$ ipython --no-banner

In [1]: import numpy as np

In [2]: np.set_printoptions(precision=1, suppress=True, linewidth=200, floatmode="fixed")

In [3]: tidy = lambda a: np.round(a, 1) + 0

In [4]: W0 = np.loadtxt("case17.csv", delimiter=",")

In [5]: tidy(W0)
Out[5]: 
array([[ 9.9,  1.8, -4.8],
       [ 9.9,  1.8, -4.8],
       [ 7.1, -3.9,  0.9],
       [ 8.2, -1.5, -1.5],
       [10.4,  2.7, -5.7],
       [ 8.8, -0.4, -2.6],
       [10.0,  2.0, -5.0],
       [ 8.6, -0.8, -2.2],
       [ 9.9,  1.9, -4.9],
       [ 9.4,  0.9, -3.9],
       [ 8.8, -0.5, -2.5],
       [10.4,  2.8, -5.8],
       [10.0,  2.0, -5.0],
       [ 8.8, -0.4, -2.6],
       [ 8.3, -1.5, -1.5],
       [ 9.8,  1.7, -4.7],
       [ 9.4,  0.8, -3.8],
       [ 8.4, -1.2, -1.8],
       [ 9.0, -0.1, -2.9],
       [ 8.4, -1.1, -1.9],
       [ 9.1,  0.2, -3.2],
       [ 8.8, -0.5, -2.5],
       [10.2,  2.4, -5.4],
       [ 8.3, -1.5, -1.5],
       [ 7.6, -2.7, -0.3],
       [ 8.2, -1.6, -1.4],
       [ 8.7, -0.7, -2.3],
       [ 9.4,  0.8, -3.8]])

In [6]: # null space of dimension 1

In [7]: tidy(W0.mean(axis=0))
Out[7]: array([ 9.1,  0.1, -3.1])

In [8]: tidy(np.abs(W0).max())
Out[8]: np.float64(10.4)

In [9]: W0.shape
Out[9]: (28, 3)

In [10]: tidy(W0.sum(axis=1))
Out[10]: array([6.9, 6.9, 4.1, 5.2, 7.4, 5.8, 7.0, 5.6, 6.9, 6.4, 5.8, 7.4, 7.0, 5.8, 5.3, 6.8, 6.4, 5.4, 6.0, 5.4, 6.1, 5.8, 7.2, 5.3, 4.6, 5.2, 5.7, 6.4])

In [11]: np.linalg.matrix_rank(W0)
Out[11]: np.int64(2)

In [12]: W0[28]
IndexError: index 28 is out of bounds for axis 0 with size 28


In [13]: arr = np.array([[1, -1, 0, 1, 2, 3, 3, 3, 0, 0],
    ...:     [1, 0, -1, 2, 2, -3, 3, -3, 1, 1],
    ...:     [1, 0, 1, 1, 2, -1, 1, 3, -2, 2],
    ...:     [0, 2, 3, 2, -2, -3, -2, 2, 3, 1],
    ...:     [-1, -1, 0, -3, 3, 1, 1, 1, -3, 1],
    ...:     [-3, 0, -1, -2, -2, -1, -2, -3, 1, 2],
    ...:     [-3, -1, 0, 3, -1, 2, -1, 1, 0, 1],
    ...:     [0, -1, -1, 2, 0, 3, 3, 3, -2, -2]])

In [14]: arr
Out[14]: 
array([[ 1, -1,  0,  1,  2,  3,  3,  3,  0,  0],
       [ 1,  0, -1,  2,  2, -3,  3, -3,  1,  1],
       [ 1,  0,  1,  1,  2, -1,  1,  3, -2,  2],
       [ 0,  2,  3,  2, -2, -3, -2,  2,  3,  1],
       [-1, -1,  0, -3,  3,  1,  1,  1, -3,  1],
       [-3,  0, -1, -2, -2, -1, -2, -3,  1,  2],
       [-3, -1,  0,  3, -1,  2, -1,  1,  0,  1],
       [ 0, -1, -1,  2,  0,  3,  3,  3, -2, -2]])

In [15]: tidy(np.linalg.norm(arr, axis=1))
Out[15]: array([5.8, 6.2, 5.1, 6.9, 5.7, 6.1, 5.2, 6.4])

In [16]: tidy(np.linalg.norm(arr, 1)), tidy(np.linalg.norm(arr, np.inf))
Out[16]: (np.float64(19.0), np.float64(20.0))

In [17]: tidy(np.linalg.norm(arr, axis=0))
Out[17]: array([4.7, 2.8, 3.6, 6.0, 5.5, 6.6, 6.2, 7.1, 5.3, 4.0])

In [18]: tidy(np.linalg.norm(arr) ** 2 / np.linalg.norm(arr, 2) ** 2)
Out[18]: np.float64(2.5)

In [19]: tidy(np.linalg.norm(arr, "nuc"))
Out[19]: np.float64(40.9)

In [20]: np.linalg.norm(arr, axis=1).argmax()
Out[20]: np.int64(3)

In [21]: arr[5] @ arr[2]
Out[21]: np.int64(-18)
